% python3 -q
>>> import numpy as np
>>> from numpy import linalg as LA
>>> np.set_printoptions(suppress=True, linewidth=140)
>>> J = np.load("layer12.npy")
>>> J
array([[-20.3369, -61.8265, -39.8555],
       [-20.6953, -61.1018, -39.7421],
       [-21.0682, -58.9909, -39.3853],
       [-19.2034, -60.5374, -40.5657],
       [-19.6879, -59.4527, -38.9116],
       [-18.3594, -60.5474, -39.4611],
       [-20.2037, -58.7416, -39.2589],
       [-21.2639, -60.0259, -41.1554],
       [-21.015 , -60.5756, -39.5301],
       [-22.0857, -60.0527, -39.2284],
       [-20.3512, -59.7763, -39.7301],
       [-20.3709, -58.7521, -40.9795],
       [-19.6127, -61.4181, -39.7727],
       [-21.8095, -60.2768, -38.0385],
       [-22.975 , -60.9154, -41.0367],
       [-20.82  , -60.4905, -39.5154],
       [-18.5889, -59.5851, -39.5791],
       [-19.6059, -58.1948, -38.6294],
       [-19.7409, -60.0464, -39.5674]])
>>> u, r1 = J[4], J[18]
>>> round(float(u @ r1), 4)
5498.2083
>>> round(u @ u, 4)
np.float64(5436.3496)
>>> p = (u @ r1) / (u @ u) * u
>>> p.round(4)
array([-19.9119, -60.1292, -39.3544])
>>> LA.matrix_rank(np.outer(u, r1))
np.int64(1)
>>> np.round(np.outer(u, r1), 4)
array([[ 388.6569, 1182.1875,  778.999 ],
       [1173.6498, 3569.9206, 2352.3888],
       [ 768.15  , 2336.5015, 1539.6308]])
>>> np.round((r1 - p) @ u, 4)
np.float64(0.0)
>>> m1 = np.load("arr.npy")
>>> m1
array([[1, 0, 0],
       [0, 1, 1],
       [0, 1, 1]])
>>> # symmetric, so the eigenvalues are real
>>> out = np.array([[0, 0, 1], [2, 3, 1], [0, 1, 3]])
>>> np.einsum("ik,kj->ij", m1, out)
array([[0, 0, 1],
       [2, 4, 4],
       [2, 4, 4]])
>>> LA.matrix_rank(m1 @ out)
np.int64(2)
>>> np.einsum("ik,kj->ji", m1, out)
array([[0, 2, 2],
       [0, 4, 4],
       [1, 4, 4]])
>>> np.einsum("ij,ij->i", m1, m1)
array([1, 2, 2])
>>> Uu, sv, Vt = LA.svd(m1)
>>> np.argmax(sv[:-1] / (sv[1:] + 1e-6)) + 1
np.int64(2)
>>> out = Uu[:, :2] @ np.diag(sv[:2]) @ Vt[:2]
>>> out.round(4)
array([[1., 0., 0.],
       [0., 1., 1.],
       [0., 1., 1.]])
>>> LA.matrix_rank(m1, rtol=0.05)
np.int64(2)
>>> rk = LA.matrix_rank(m1)
>>> rk
np.int64(2)
>>> ns = LA.svd(m1)[2][rk:].T
>>> np.round(ns @ ns.T, 4)
array([[ 0. ,  0. ,  0. ],
       [ 0. ,  0.5, -0.5],
       [ 0. , -0.5,  0.5]])
>>> np.round(m1 @ ns, 4) + 0
array([[0.],
       [0.],
       [0.]])
>>> ns.shape
(3, 1)
>>> np.round(ns[:, 0] / ns[np.abs(ns[:, 0]).round(6).argmax(), 0], 4)
array([-0.,  1., -1.])
>>> [int(LA.matrix_rank(m1[:, :j + 1])) for j in range(3)]
[1, 2, 2]
>>> np.allclose(m1 @ ns, 0)
True
>>> LA.matrix_rank(m1.T @ m1), LA.matrix_rank(m1 @ m1.T)
(np.int64(2), np.int64(2))
>>> rng = np.random.default_rng(9856)
>>> idx = rng.permutation(3)
>>> idx
array([0, 1, 2])
>>> out = m1[idx][:, idx]
>>> np.allclose(out, m1)
True
>>> np.round(LA.det(out), 4), round(float(LA.det(m1[idx])), 4)
(np.float64(0.0), 0.0)
>>> np.diag(out)
array([1, 1, 1])
>>> np.trace(out)
np.int64(3)
>>> X = np.load("w.npy")
>>> X
array([[ 0,  0,  0],
       [ 0,  0, -3],
       [ 0,  3,  0]])
>>> # rank 2
>>> vec = np.array([0, 7, 4])
>>> np.round(LA.eigvals(X).real, 4)
array([0., 0., 0.])
>>> np.round(LA.svd(X, compute_uv=False), 4)
array([3., 3., 0.])
>>> np.round(LA.det(X), 4)
np.float64(0.0)
>>> O = LA.solve(np.eye(3) - X, np.eye(3) + X)
>>> round(float(LA.det(O)), 4)
1.0
>>> Uu, sv, Vt = LA.svd(X)
>>> np.argmax(sv[:-1] / (sv[1:] + 1e-6)) + 1
np.int64(2)
>>> out = Uu[:, :2] @ np.diag(sv[:2]) @ Vt[:2]
>>> np.abs(X - out).max()
np.float64(0.0)
>>> round(LA.norm(X - out, 2), 4), sv[2]
(np.float64(0.0), np.float64(0.0))
>>> np.round(LA.norm(X - out) / LA.norm(X), 4)
np.float64(0.0)
